In [1]: import numpy as np

In [2]: from numpy import linalg as LA

In [3]: np.set_printoptions(precision=1, suppress=True, linewidth=140)

In [4]: A = np.array([[0, 4, 0, 0, 0, 0],
   ...:     [0, 5, 0, 0, 0, 0],
   ...:     [0, 5, 0, 0, 0, 0],
   ...:     [0, 0, 0, 4, 0, 0],
   ...:     [0, 0, 0, 5, 0, 0],
   ...:     [0, 0, 0, 5, 0, 0],
   ...:     [0, 0, 0, 0, 0, 4],
   ...:     [0, 0, 0, 0, 0, 5],
   ...:     [0, 0, 0, 0, 0, 5]])

In [5]: x = np.array([2, 0, 1, 0, 1, 2])

In [6]: A @ x
Out[6]: array([ 0,  0,  0,  0,  0,  0,  8, 10, 10])

In [7]: print(A * x)
[[ 0  0  0  0  0  0]
 [ 0  0  0  0  0  0]
 [ 0  0  0  0  0  0]
 [ 0  0  0  0  0  0]
 [ 0  0  0  0  0  0]
 [ 0  0  0  0  0  0]
 [ 0  0  0  0  0  8]
 [ 0  0  0  0  0 10]
 [ 0  0  0  0  0 10]]

In [8]: (A @ x).argmax()
Out[8]: np.int64(7)

In [9]: print(A @ (2 * x))
[ 0  0  0  0  0  0 16 20 20]

In [10]: print(np.einsum("ij,j->i", A, x))
[ 0  0  0  0  0  0  8 10 10]

In [11]: (A * x).sum(axis=1)
Out[11]: array([ 0,  0,  0,  0,  0,  0,  8, 10, 10])

In [12]: Uu, sigma = LA.svd(A)
Traceback (most recent call last):
  Cell In[12], line 1
    Uu, sigma = LA.svd(A)
ValueError: too many values to unpack (expected 2)


In [13]: Uu, sigma, Vh = LA.svd(A, full_matrices=False)

In [14]: print(sigma)
[8.1 8.1 8.1 0.  0.  0. ]

In [15]: np.allclose(Uu * sigma @ Vh, A)
Out[15]: True

In [16]: sigma / sigma[0]
Out[16]: array([1., 1., 1., 0., 0., 0.])

In [17]: np.cumsum(sigma ** 2) / np.sum(sigma ** 2)
Out[17]: array([0.3, 0.7, 1. , 1. , 1. , 1. ])

In [18]: round(float(np.sqrt((sigma ** 2).sum())), 1), round(LA.norm(A), 1)
Out[18]: (14.1, np.float64(14.1))

In [19]: np.round(Uu.T @ A @ Vh.T, 1) + 0
Out[19]: 
array([[8.1, 0. , 0. , 0. , 0. , 0. ],
       [0. , 8.1, 0. , 0. , 0. , 0. ],
       [0. , 0. , 8.1, 0. , 0. , 0. ],
       [0. , 0. , 0. , 0. , 0. , 0. ],
       [0. , 0. , 0. , 0. , 0. , 0. ],
       [0. , 0. , 0. , 0. , 0. , 0. ]])

In [20]: print(LA.matrix_rank(A, rtol=0.1))
3

In [21]: [round(float(x), 1) for x in LA.svd(A, compute_uv=False)[:3]]
Out[21]: [8.1, 8.1, 8.1]

In [22]: np.round(LA.norm(A, 1), 1), np.round(LA.norm(A, np.inf), 1)
Out[22]: (np.float64(14.0), np.float64(5.0))

In [23]: round(LA.norm(A) ** 2 / LA.norm(A, 2) ** 2, 1)
Out[23]: np.float64(3.0)

In [24]: Uu, sigma, Vh = LA.svd(A)

In [25]: sigma
Out[25]: array([8.1, 8.1, 8.1, 0. , 0. , 0. ])

In [26]: M2 = Uu[:, :3] @ np.diag(sigma[:3]) @ Vh[:3]

In [27]: np.round(np.abs(A - M2).max(), 1)
Out[27]: np.float64(0.0)

In [28]: LA.matrix_rank(A, rtol=0.05)
Out[28]: np.int64(3)

In [29]: X = np.loadtxt("m.csv", delimiter=",")

In [30]: X
Out[30]: 
array([[-0.9, -0.3,  0.3,  0.1],
       [ 0. , -0.4, -0.1, -0.9],
       [-0.2, -0.2, -0.9,  0.2],
       [ 0.4, -0.8,  0.1,  0.4]])

In [31]: print(np.round(X.T @ X, 1) + 0)
[[1. 0. 0. 0.]
 [0. 1. 0. 0.]
 [0. 0. 1. 0.]
 [0. 0. 0. 1.]]

In [32]: LA.pinv(X)
Out[32]: 
array([[-0.9,  0. , -0.2,  0.4],
       [-0.3, -0.4, -0.2, -0.8],
       [ 0.3, -0.1, -0.9,  0.1],
       [ 0.1, -0.9,  0.2,  0.4]])

In [33]: rng = np.random.default_rng(1112)

In [34]: labels = rng.permutation(4)

In [35]: labels
Out[35]: array([0, 1, 2, 3])

In [36]: M2 = X[labels][:, labels]

In [37]: M2
Out[37]: 
array([[-0.9, -0.3,  0.3,  0.1],
       [ 0. , -0.4, -0.1, -0.9],
       [-0.2, -0.2, -0.9,  0.2],
       [ 0.4, -0.8,  0.1,  0.4]])

In [38]: np.allclose(M2, X)
Out[38]: True

In [39]: np.sort(np.abs(LA.eigvals(M2)))
Out[39]: array([1., 1., 1., 1.])

In [40]: np.diag(M2)
Out[40]: array([-0.9, -0.4, -0.9,  0.4])
